$ python3 -q
>>> import numpy as np
>>> np.set_printoptions(precision=2, suppress=True, linewidth=120)
>>> M = np.loadtxt("test6.csv", delimiter=",")
>>> M
array([[0.25, 0.  , 0.  , 0.  , 0.25, 0.  , 0.  , 0.  , 0.25, 0.  , 0.  , 0.  , 0.25],
       [0.  , 0.25, 0.25, 0.  , 0.  , 0.25, 0.  , 0.25, 0.  , 0.  , 0.  , 0.  , 0.  ],
       [0.25, 0.25, 0.25, 0.  , 0.  , 0.  , 0.  , 0.  , 0.  , 0.25, 0.  , 0.  , 0.  ],
       [0.  , 0.  , 0.17, 0.17, 0.  , 0.  , 0.  , 0.17, 0.17, 0.17, 0.  , 0.17, 0.  ],
       [0.  , 0.  , 0.  , 0.2 , 0.2 , 0.2 , 0.2 , 0.  , 0.  , 0.  , 0.  , 0.2 , 0.  ],
       [0.  , 0.33, 0.  , 0.  , 0.  , 0.33, 0.  , 0.  , 0.  , 0.  , 0.33, 0.  , 0.  ],
       [0.  , 0.25, 0.  , 0.  , 0.  , 0.25, 0.25, 0.  , 0.  , 0.  , 0.  , 0.25, 0.  ],
       [0.  , 0.  , 0.  , 0.  , 0.  , 0.  , 0.  , 0.5 , 0.5 , 0.  , 0.  , 0.  , 0.  ],
       [0.  , 0.  , 0.12, 0.  , 0.  , 0.12, 0.  , 0.12, 0.25, 0.12, 0.  , 0.12, 0.12],
       [0.  , 0.14, 0.  , 0.  , 0.  , 0.14, 0.14, 0.14, 0.14, 0.14, 0.  , 0.14, 0.  ],
       [0.  , 0.  , 0.  , 0.  , 0.  , 0.  , 0.  , 0.25, 0.25, 0.  , 0.5 , 0.  , 0.  ],
       [0.  , 0.25, 0.25, 0.25, 0.  , 0.  , 0.  , 0.  , 0.  , 0.  , 0.  , 0.25, 0.  ],
       [0.33, 0.  , 0.  , 0.  , 0.  , 0.  , 0.  , 0.  , 0.33, 0.  , 0.  , 0.  , 0.33]])
>>> W1 = np.array([[9, 5, -1, 0, 0, 0],
...     [7, 8, -5, 4, 1, -1],
...     [-8, -8, -4, 1, 0, -6],
...     [-2, -2, 3, 2, -3, 3],
...     [-7, 8, -3, -8, 4, 8],
...     [7, -5, 4, -1, -3, -3],
...     [-5, 0, -8, -6, -4, -2],
...     [-6, -5, 8, -5, 0, 7],
...     [5, -2, -1, 9, -4, 7],
...     [-5, 0, -3, -5, 5, -4],
...     [-6, 8, -9, 8, -9, 7],
...     [7, 4, 6, -9, 2, -2],
...     [1, -8, -6, -6, 6, 7]])
>>> b = np.array([4, 8, 8, 2, 8, 5])
>>> H = np.maximum(M @ W1 + b, 0)
>>> (H > 0).astype(int)
array([[1, 1, 1, 1, 1, 1],
       [1, 1, 1, 1, 1, 1],
       [1, 1, 1, 1, 1, 1],
       [1, 1, 1, 1, 1, 1],
       [1, 1, 1, 0, 1, 1],
       [1, 1, 1, 1, 1, 1],
       [1, 1, 1, 0, 1, 1],
       [1, 1, 1, 1, 1, 1],
       [1, 1, 1, 1, 1, 1],
       [1, 1, 1, 1, 1, 1],
       [1, 1, 1, 1, 1, 1],
       [1, 1, 1, 1, 1, 1],
       [1, 1, 1, 1, 1, 1]])
>>> W2 = np.array([[0, 8], [4, 3], [8, 6], [4, 6], [2, 3], [9, 9]])
>>> W1 @ W2
array([[  12,   81],
       [   1,   68],
       [-114, -160],
       [  45,   26],
       [  56,  -14],
       [ -25,   23],
       [-114, -154],
       [  87,   18],
       [  75,  133],
       [ -70, -109],
       [  37,    6],
       [  14,   38],
       [ -29,   -7]])
>>> rng = np.random.default_rng(877)
>>> idx = rng.permutation(13)
>>> idx
array([ 4,  7,  5,  8, 10,  9,  1, 12,  3,  0,  2,  6, 11])
>>> A2 = M[idx][:, idx]
>>> round(float(np.trace(A2)), 2)
3.68
>>> round(float(np.linalg.det(A2)), 2), round(float(np.linalg.det(M[idx])), 2)
(-0.0, -0.0)
>>> np.diag(A2)
array([0.2 , 0.5 , 0.33, 0.25, 0.5 , 0.14, 0.25, 0.33, 0.17, 0.25, 0.25, 0.25, 0.25])
>>> m1 = np.load("mat.npy")
>>> m1
array([[86., 63., 63., 36., 63., 63., 18., 81.,  0., 45.],
       [63., 54., 49., 28., 49., 49., 14., 63.,  0., 35.],
       [63., 49., 54., 28., 49., 49., 14., 63.,  0., 35.],
       [36., 28., 28., 21., 28., 28.,  8., 36.,  0., 20.],
       [63., 49., 49., 28., 54., 49., 14., 63.,  0., 35.],
       [63., 49., 49., 28., 49., 54., 14., 63.,  0., 35.],
       [18., 14., 14.,  8., 14., 14.,  9., 18.,  0., 10.],
       [81., 63., 63., 36., 63., 63., 18., 86.,  0., 45.],
       [ 0.,  0.,  0.,  0.,  0.,  0.,  0.,  0.,  5.,  0.],
       [45., 35., 35., 20., 35., 35., 10., 45.,  0., 30.]])
>>> idx = rng.permutation(10)
>>> idx
array([9, 2, 6, 4, 5, 8, 1, 7, 3, 0])
>>> A2 = m1[idx][:, idx]
>>> A2
array([[30., 35., 10., 35., 35.,  0., 35., 45., 20., 45.],
       [35., 54., 14., 49., 49.,  0., 49., 63., 28., 63.],
       [10., 14.,  9., 14., 14.,  0., 14., 18.,  8., 18.],
       [35., 49., 14., 54., 49.,  0., 49., 63., 28., 63.],
       [35., 49., 14., 49., 54.,  0., 49., 63., 28., 63.],
       [ 0.,  0.,  0.,  0.,  0.,  5.,  0.,  0.,  0.,  0.],
       [35., 49., 14., 49., 49.,  0., 54., 63., 28., 63.],
       [45., 63., 18., 63., 63.,  0., 63., 86., 36., 81.],
       [20., 28.,  8., 28., 28.,  0., 28., 36., 21., 36.],
       [45., 63., 18., 63., 63.,  0., 63., 81., 36., 86.]])
>>> np.sort(np.abs(np.linalg.eigvals(A2)))
array([  5.,   5.,   5.,   5.,   5.,   5.,   5.,   5.,   5., 408.])
>>> np.diag(A2)
array([30., 54.,  9., 54., 54.,  5., 54., 86., 21., 86.])
>>> vals, V = np.linalg.eigh(A2)
>>> (vals > 1e-8).sum(), (vals < -1e-8).sum()
(np.int64(10), np.int64(0))
>>> round(float(vals.sum()), 2), np.trace(A2)
(453.0, np.float64(453.0))
>>> np.round(V.T @ V, 2) + 0
array([[1., 0., 0., 0., 0., 0., 0., 0., 0., 0.],
       [0., 1., 0., 0., 0., 0., 0., 0., 0., 0.],
       [0., 0., 1., 0., 0., 0., 0., 0., 0., 0.],
       [0., 0., 0., 1., 0., 0., 0., 0., 0., 0.],
       [0., 0., 0., 0., 1., 0., 0., 0., 0., 0.],
       [0., 0., 0., 0., 0., 1., 0., 0., 0., 0.],
       [0., 0., 0., 0., 0., 0., 1., 0., 0., 0.],
       [0., 0., 0., 0., 0., 0., 0., 1., 0., 0.],
       [0., 0., 0., 0., 0., 0., 0., 0., 1., 0.],
       [0., 0., 0., 0., 0., 0., 0., 0., 0., 1.]])
>>> np.abs(V[:, -1]).round(6).argmax()
np.int64(7)
>>> np.unique(vals.round(6) + 0, return_counts=True)[1]
array([9, 1])
>>> np.linalg.svd(A2, compute_uv=False)
array([408.,   5.,   5.,   5.,   5.,   5.,   5.,   5.,   5.,   5.])
>>> F = np.loadtxt("arr.csv", delimiter=",")
>>> F
array([[ 0.,  0.,  0.,  0.,  0.,  0.,  0.,  0.,  0.,  2.,  0.,  0.],
       [ 0.,  0.,  0.,  0.,  0.,  0.,  0.,  0.,  0.,  0.,  0.,  0.],
       [-2.,  0.,  0.,  0.,  0.,  0.,  0.,  0.,  0.,  0.,  0.,  0.],
       [ 0.,  0., -1.,  0.,  0.,  0.,  0.,  0.,  0.,  0.,  0.,  0.],
       [ 0.,  5.,  0.,  0.,  0.,  0.,  0.,  0.,  0.,  0.,  0.,  0.],
       [ 0.,  0.,  0.,  0.,  0.,  0.,  0.,  0.,  1.,  0.,  0.,  0.],
       [ 0.,  0.,  0.,  0.,  0., -4.,  0.,  0.,  0.,  0.,  0.,  0.],
       [ 0.,  0.,  0., -1.,  0.,  0.,  0.,  0.,  0.,  0.,  0.,  0.],
       [ 0.,  0.,  0.,  0.,  0.,  0.,  0.,  0.,  0.,  0.,  4.,  0.],
       [ 0.,  0.,  0.,  0.,  0.,  0.,  0., -2.,  0.,  0.,  0.,  0.],
       [ 0.,  0.,  0.,  0.,  0.,  0.,  0.,  0.,  0.,  0.,  0.,  4.],
       [ 0.,  0.,  0.,  0., -3.,  0.,  0.,  0.,  0.,  0.,  0.,  0.]])
>>> np.unique(F.round(6), axis=0).shape
(12, 12)
>>> round(np.linalg.norm(F[3], 1), 2), round(float(np.linalg.norm(F[3], np.inf)), 2)
(np.float64(1.0), 1.0)
>>> np.round(np.linalg.norm(F[3] - F[10]), 2)
np.float64(4.12)
>>> np.linalg.norm(F, axis=1).argmax()
np.int64(4)
>>> F[3] @ F[10]
np.float64(0.0)
>>> round(np.linalg.norm(F, 1), 2), np.round(np.linalg.norm(F, np.inf), 2)
(np.float64(5.0), np.float64(5.0))
>>> round(float(np.linalg.norm(F, 2)), 2)
5.0
>>> np.round(np.linalg.norm(F) ** 2 / np.linalg.norm(F, 2) ** 2, 2)
np.float64(3.88)
>>> r0 = np.array([3, -6])
>>> np.cross(F[7, :3], F[5, :3])
array([0., 0., 0.])
>>> np.correlate(F[7], F[5], "full")
array([ 0.,  0.,  0.,  0.,  0.,  0., -1.,  0.,  0.,  0.,  0.,  0.,  0.,  0.,  0.,  0.,  0.,  0.,  0.,  0.,  0.,  0.,
        0.])
>>> np.convolve(F[7], r0)
array([ 0.,  0.,  0., -3.,  6.,  0.,  0.,  0.,  0.,  0.,  0.,  0.,  0.])
>>> np.array([np.convolve(row, r0, "same") for row in F])
array([[  0.,   0.,   0.,   0.,   0.,   0.,   0.,   0.,   0.,   6., -12.,   0.],
       [  0.,   0.,   0.,   0.,   0.,   0.,   0.,   0.,   0.,   0.,   0.,   0.],
       [ -6.,  12.,   0.,   0.,   0.,   0.,   0.,   0.,   0.,   0.,   0.,   0.],
       [  0.,   0.,  -3.,   6.,   0.,   0.,   0.,   0.,   0.,   0.,   0.,   0.],
       [  0.,  15., -30.,   0.,   0.,   0.,   0.,   0.,   0.,   0.,   0.,   0.],
       [  0.,   0.,   0.,   0.,   0.,   0.,   0.,   0.,   3.,  -6.,   0.,   0.],
       [  0.,   0.,   0.,   0.,   0., -12.,  24.,   0.,   0.,   0.,   0.,   0.],
       [  0.,   0.,   0.,  -3.,   6.,   0.,   0.,   0.,   0.,   0.,   0.,   0.],
       [  0.,   0.,   0.,   0.,   0.,   0.,   0.,   0.,   0.,   0.,  12., -24.],
       [  0.,   0.,   0.,   0.,   0.,   0.,   0.,  -6.,  12.,   0.,   0.,   0.],
       [  0.,   0.,   0.,   0.,   0.,   0.,   0.,   0.,   0.,   0.,   0.,  12.],
       [  0.,   0.,   0.,   0.,  -9.,  18.,   0.,   0.,   0.,   0.,   0.,   0.]])
>>> np.flatnonzero(np.linalg.matrix_power((F != 0) + (F.T != 0) + np.eye(12), 12)[8])
array([ 1,  4,  5,  6,  8, 10, 11])
>>> (F != 0).astype(int)
array([[0, 0, 0, 0, 0, 0, 0, 0, 0, 1, 0, 0],
       [0, 0, 0, 0, 0, 0, 0, 0, 0, 0, 0, 0],
       [1, 0, 0, 0, 0, 0, 0, 0, 0, 0, 0, 0],
       [0, 0, 1, 0, 0, 0, 0, 0, 0, 0, 0, 0],
       [0, 1, 0, 0, 0, 0, 0, 0, 0, 0, 0, 0],
       [0, 0, 0, 0, 0, 0, 0, 0, 1, 0, 0, 0],
       [0, 0, 0, 0, 0, 1, 0, 0, 0, 0, 0, 0],
       [0, 0, 0, 1, 0, 0, 0, 0, 0, 0, 0, 0],
       [0, 0, 0, 0, 0, 0, 0, 0, 0, 0, 1, 0],
       [0, 0, 0, 0, 0, 0, 0, 1, 0, 0, 0, 0],
       [0, 0, 0, 0, 0, 0, 0, 0, 0, 0, 0, 1],
       [0, 0, 0, 0, 1, 0, 0, 0, 0, 0, 0, 0]])
>>> np.round(np.linalg.det(F), 2)
np.float64(0.0)
>>> np.sort(np.linalg.eigvals(F).real)
array([-1.23, -1.23,  0.  ,  0.  ,  0.  ,  0.  ,  0.  ,  0.  ,  0.  ,  0.47,  0.47,  1.52])
